% python3 -q
>>> import numpy as np
>>> from numpy import linalg as LA
>>> np.set_printoptions(precision=2, suppress=True, linewidth=200, legacy="1.25")
>>> J = np.load("layer3.npy")
>>> print(J)
[[ 1  1  1  1 -1 -1 -1 -1]
 [ 1  1 -1 -1  1  1 -1 -1]
 [ 1 -1 -1  1  1 -1 -1  1]]
>>> print(LA.norm(J, axis=1))
[2.83 2.83 2.83]
>>> print(J[0] @ J[1])
0
>>> print(round(float(LA.norm(J[0], 1)), 2), round(LA.norm(J[0], np.inf), 2))
8.0 1.0
>>> print(LA.norm(J, axis=0))
[1.73 1.73 1.73 1.73 1.73 1.73 1.73 1.73]
>>> print(LA.norm(J, axis=1).argmax())
0
>>> print(round(float(LA.norm(J[0] - J[1])), 2))
4.0
>>> left, s, vt = LA.svd(J, full_matrices=False)
>>> print(np.round(left.T @ J @ vt.T, 2) + 0)
[[2.83 0.   0.  ]
 [0.   2.83 0.  ]
 [0.   0.   2.83]]
>>> print(np.allclose(left * s @ vt, J))
True
>>> print((s > 1e-8).sum())
3
>>> print(left.shape, s.shape, vt.shape)
(3, 3) (3,) (3, 8)
>>> print(np.count_nonzero(J))
24
>>> print(LA.svd(J, compute_uv=False))
[2.83 2.83 2.83]
>>> print(J - J[0])
[[ 0  0  0  0  0  0  0  0]
 [ 0  0 -2 -2  2  2  0  0]
 [ 0 -2 -2  0  2  0  0  2]]
>>> print(J.sum(axis=1))
[0 0 0]
>>> print(np.abs(J).max())
1
>>> x = np.array([-2, 0, 3, -3, 0, -3, 0, -3])
>>> print(np.sign((J @ x).round(6)))
[ 1 -1 -1]
>>> print((J * x).sum(axis=1))
[ 4 -2 -8]
>>> print(J * x)
[[-2  0  3 -3  0  3  0  3]
 [-2  0 -3  3  0 -3  0  3]
 [-2  0 -3 -3  0  3  0 -3]]
>>> print(J @ np.eye(8)[5])
[-1.  1. -1.]
>>> print((J @ x).argmax())
0
>>> print(LA.norm(J @ x) <= LA.norm(J, 2) * LA.norm(x) + 1e-9)
True
>>> W0 = np.load("sample11.npy")
>>> print(W0)
[[ -2.  13.   9.]
 [  0.  12.  10.]
 [  0. -15. -13.]]
>>> x = np.array([0, 1, 1])
>>> rhs = W0 @ x
>>> c, lr = np.zeros(3), 1 / LA.norm(W0, 2) ** 2
>>> for i in range(30):
...     c -= lr * W0.T @ (W0 @ c - rhs)
...     if i % 10 == 0: print(i, round(LA.norm(W0 @ c - rhs), 2))
... 
0 0.29
10 0.28
20 0.26
>>> print(c)
[-0.03  1.09  0.89]
>>> O, V = LA.qr(W0[:, :1])[0], LA.qr(W0[:, 1:])[0]
>>> s = LA.svd(O.T @ V, compute_uv=False)
>>> print(np.round(LA.norm(O @ O.T - V @ V.T, 2), 2))
1.0
>>> print((s > 0.9).sum())
1
>>> w, V = LA.eig(W0)
>>> print(np.sort(LA.eigvals(W0 @ W0)))
[4. 4. 9.]
>>> print(W0 @ V[:, 0] - w[0] * V[:, 0])
[0. 0. 0.]
>>> print(round(float(np.prod(w)), 2))
12.0
>>> M2 = LA.inv(W0)
>>> print(np.allclose(M2, W0.T))
False
>>> O, Rm = LA.qr(W0)
>>> print(O)
[[ 1.    0.    0.  ]
 [-0.   -0.62  0.78]
 [-0.    0.78  0.62]]
>>> print(Rm)
[[ -2.    13.     9.  ]
 [  0.   -19.21 -16.4 ]
 [  0.     0.    -0.31]]
>>> print(abs(Rm[0, 0]), round(LA.norm(W0[:, 0]), 2))
2.0 2.0
>>> print(np.round(O.T @ O, 2) + 0)
[[1. 0. 0.]
 [0. 1. 0.]
 [0. 0. 1.]]
>>> print(np.round(np.trace(O @ O.T), 2))
3.0
>>> print(np.abs(np.diag(Rm)))
[ 2.   19.21  0.31]
>>> M2 = np.array([[-3, 3], [-1, -1]])
>>> Z = np.array([[1, 1, 2], [0, 2, 2], [1, 1, 0]])
>>> K = np.kron(M2, Z)
>>> print(K)
[[-3 -3 -6  3  3  6]
 [ 0 -6 -6  0  6  6]
 [-3 -3  0  3  3  0]
 [-1 -1 -2 -1 -1 -2]
 [ 0 -2 -2  0 -2 -2]
 [-1 -1  0 -1 -1  0]]
>>> rng = np.random.default_rng(183)
>>> M2 = K + rng.integers(-2, 3, (6, 1)) @ rng.integers(-2, 3, (1, 6))
>>> print(M2)
[[  1  -7  -8   5   7   8]
 [  4 -10  -8   2  10   8]
 [  1  -7  -2   5   7   2]
 [  3  -5  -4   1   3   0]
 [ -2   0  -1  -1  -4  -3]
 [  1  -3  -1   0   1   1]]
>>> print(np.abs(M2 - K).sum(axis=1))
[18 18 18 18  9  9]
>>> print(LA.matrix_rank(M2 - K, tol=1e-8))
1
>>> ang = np.radians(45)
>>> Rm = np.eye(6)
>>> Rm[0, 0] = Rm[3, 3] = np.cos(ang)
>>> Rm[0, 3], Rm[3, 0] = -np.sin(ang), np.sin(ang)
>>> print(Rm)
[[ 0.71  0.    0.   -0.71  0.    0.  ]
 [ 0.    1.    0.    0.    0.    0.  ]
 [ 0.    0.    1.    0.    0.    0.  ]
 [ 0.71  0.    0.    0.71  0.    0.  ]
 [ 0.    0.    0.    0.    1.    0.  ]
 [ 0.    0.    0.    0.    0.    1.  ]]
>>> M2 = K @ Rm.T
>>> print(M2.round(2) + 0)
[[-4.24 -3.   -6.    0.    3.    6.  ]
 [ 0.   -6.   -6.    0.    6.    6.  ]
 [-4.24 -3.    0.    0.    3.    0.  ]
 [ 0.   -1.   -2.   -1.41 -1.   -2.  ]
 [ 0.   -2.   -2.    0.   -2.   -2.  ]
 [ 0.   -1.    0.   -1.41 -1.    0.  ]]
>>> print(LA.svd(K, compute_uv=False), LA.svd(M2, compute_uv=False))
[15.74  5.25  5.07  3.83  1.69  1.28] [15.74  5.25  5.07  3.83  1.69  1.28]
>>> print(np.allclose(LA.norm(K, axis=1), LA.norm(M2, axis=1)))
True
>>> print(np.allclose(K @ K.T, M2 @ M2.T))
True
>>> print(round(float(LA.det(Rm)), 2), round(float(np.trace(Rm)), 2))
1.0 5.41
>>> F = np.load("w.npy")
>>> print(F)
[[  2.67  -3.02  -0.58]
 [  2.3   -8.02   5.65]
 [  1.78 -15.34  -9.11]
 [  0.42  -6.09   2.95]
 [  0.49   1.42   5.79]
 [ -1.68  -2.45   0.72]
 [ -2.47  -6.24   6.1 ]
 [  1.17 -10.41   1.17]
 [ -0.39   3.8   -2.77]
 [  0.62  10.36  -0.28]
 [  0.84   6.73   0.42]]
>>> G = np.cov(F, rowvar=False)
>>> print(G.shape)
(3, 3)
>>> print(F.std(axis=0))
[1.49 7.33 4.21]
>>> print(LA.eigvalsh(G)[::-1])
[59.78 19.06  2.18]
>>> lab = F[:, 1] > np.median(F[:, 1])
>>> r0 = F[lab].mean(axis=0) - F[~lab].mean(axis=0)
>>> print(np.argsort(-np.abs(r0).round(6), kind="stable"))
[1 0 2]
>>> print(((F - F.mean(axis=0)) @ r0 > 0).astype(int))
[0 0 0 0 1 1 0 0 1 1 1]
>>> W1 = np.array([[3, -2, -1, -1, -1, 2],
...     [-3, 0, 3, -1, -2, -1],
...     [-1, -3, -3, -3, -1, -3]])
>>> c = np.array([0, 0, 1, 2, 2, 3])
>>> act = np.maximum(F @ W1 + c, 0)
>>> print(LA.matrix_rank(act))
6
>>> print((act > 0).astype(int))
[[1 0 0 1 1 1]
 [1 0 0 0 1 0]
 [1 1 0 1 1 1]
 [1 0 0 0 1 1]
 [0 0 0 0 0 0]
 [1 1 0 1 1 0]
 [1 0 0 0 1 0]
 [1 0 0 1 1 1]
 [0 1 1 1 0 1]
 [0 0 1 0 0 0]
 [0 0 1 0 0 0]]
>>> Z = np.array([[-2, -1, 0],
...     [1, -1, 2],
...     [2, 3, -1],
...     [2, -1, -3],
...     [0, 1, -3],
...     [1, 2, 2]])
>>> print((act @ Z).round(6).argmax(axis=1))
[1 1 0 1 0 0 1 1 0 1 1]
>>> print(W1 @ Z)
[[-10   0   7]
 [  9   9   4]
 [-16  -9   3]]
>>> feats = np.load("arr.npy")
>>> print(feats)
[[-1  0  1]
 [ 2  3  4]
 [ 5  6  7]]
>>> P = np.triu(np.array([[2, 6, 6], [0, 2, 0], [8, 6, 3]]), 1) + np.eye(3)
>>> M2 = P @ W0 @ LA.inv(P)
>>> print(M2)
[[ -2.   7.   3.]
 [  0.  12.  10.]
 [  0. -15. -13.]]
>>> print(P @ W0 - W0 @ P)
[[ 0. -6. -6.]
 [ 0.  0.  0.]
 [ 0.  0.  0.]]
>>> W1 = np.array([[9, 5, 3, 7, 8], [-8, 5, -5, -7, 6], [9, 7, 9, 7, -9]])
>>> c = np.array([1, 0, 3, 0, 2])
>>> act = np.maximum(M2 @ W1 + c, 0)
>>> print(LA.matrix_rank(act))
3
>>> print((act > 0).mean(axis=0))
[0.33 0.67 0.33 0.33 0.67]
>>> print((act > 0).astype(int))
[[0 1 0 0 1]
 [0 1 1 0 0]
 [1 0 0 1 1]]
>>> Z = np.array([[0, -1, -1], [-2, 1, 2], [0, -1, 0], [-1, 0, -1], [-2, -2, 1]])
>>> print(W1 @ Z)
[[-33 -23   2]
 [-15   6  31]
 [ -3   7 -11]]
>>> print((act @ Z).round(6).argmax(axis=1))
[2 2 2]
>>> r0 = np.array([2, 1])
>>> print(np.convolve(feats[2], r0))
[10 17 20  7]
>>> print(np.cross(feats[2, :3], feats[0, :3]))
[  6 -12   6]
>>> print(np.correlate(feats[2], feats[0], "full"))
[ 5  6  2 -6 -7]
>>> print(np.array([np.convolve(row, r0, "same") for row in feats]))
[[-2 -1  2]
 [ 4  8 11]
 [10 17 20]]
>>> X = np.load("run7.npy")
>>> print(X)
[[-0.06 -1.92 -0.17 -1.86]
 [-1.14  0.35  2.62 -1.77]
 [ 0.59  2.52 -2.88 -3.11]]
>>> print(LA.matrix_rank(X))
3
>>> print(LA.svd(X, compute_uv=False))
[5.   3.51 2.45]
>>> print(X.sum(axis=0))
[-0.61  0.95 -0.43 -6.74]
>>> print(np.diff(X, axis=0))
[[-1.08  2.27  2.79  0.09]
 [ 1.73  2.17 -5.5  -1.34]]
>>> print(X.mean(axis=0))
[-0.2   0.32 -0.14 -2.25]
>>> print(X.shape)
(3, 4)
>>> print(np.unravel_index(np.abs(X).argmax(), X.shape))
(2, 3)
>>> print(X.sum(axis=1))
[-4.01  0.06 -2.88]
>>> M2 = np.array([[2, 2], [-1, -3], [0, 3], [-1, -2]])
>>> print(np.einsum("ik,kj->ji", X, M2))
[[ 3.66 -0.86  1.77]
 [ 8.85  8.07 -8.8 ]]
>>> print(np.einsum("ij->j", X))
[-0.61  0.95 -0.43 -6.74]
>>> W1 = np.array([[2, 0, 1, 2, 2], [2, 0, 1, 1, 1], [0, 0, 0, 1, 2], [0, 1, 0, 1, 1]])
>>> c = np.array([3, 3, -3, -1, -2])
>>> act = np.maximum(X @ W1 + c, 0)
>>> print((act > 0).astype(int))
[[0 1 0 0 0]
 [1 1 0 0 0]
 [1 0 1 0 0]]
>>> print(act)
[[0.   1.14 0.   0.   0.  ]
 [1.42 1.23 0.   0.   0.  ]
 [9.22 0.   0.11 0.   0.  ]]
>>> print((act > 0).mean(axis=0))
[0.67 0.67 0.33 0.   0.  ]
>>> Z = np.array([[5, 3], [0, 2], [4, 5], [5, 0], [3, 2]])
>>> print((act @ Z).round(6).argmax(axis=1))
[1 0 0]
>>> print(W1 @ Z)
[[30 15]
 [22 13]
 [11  4]
 [ 8  4]]
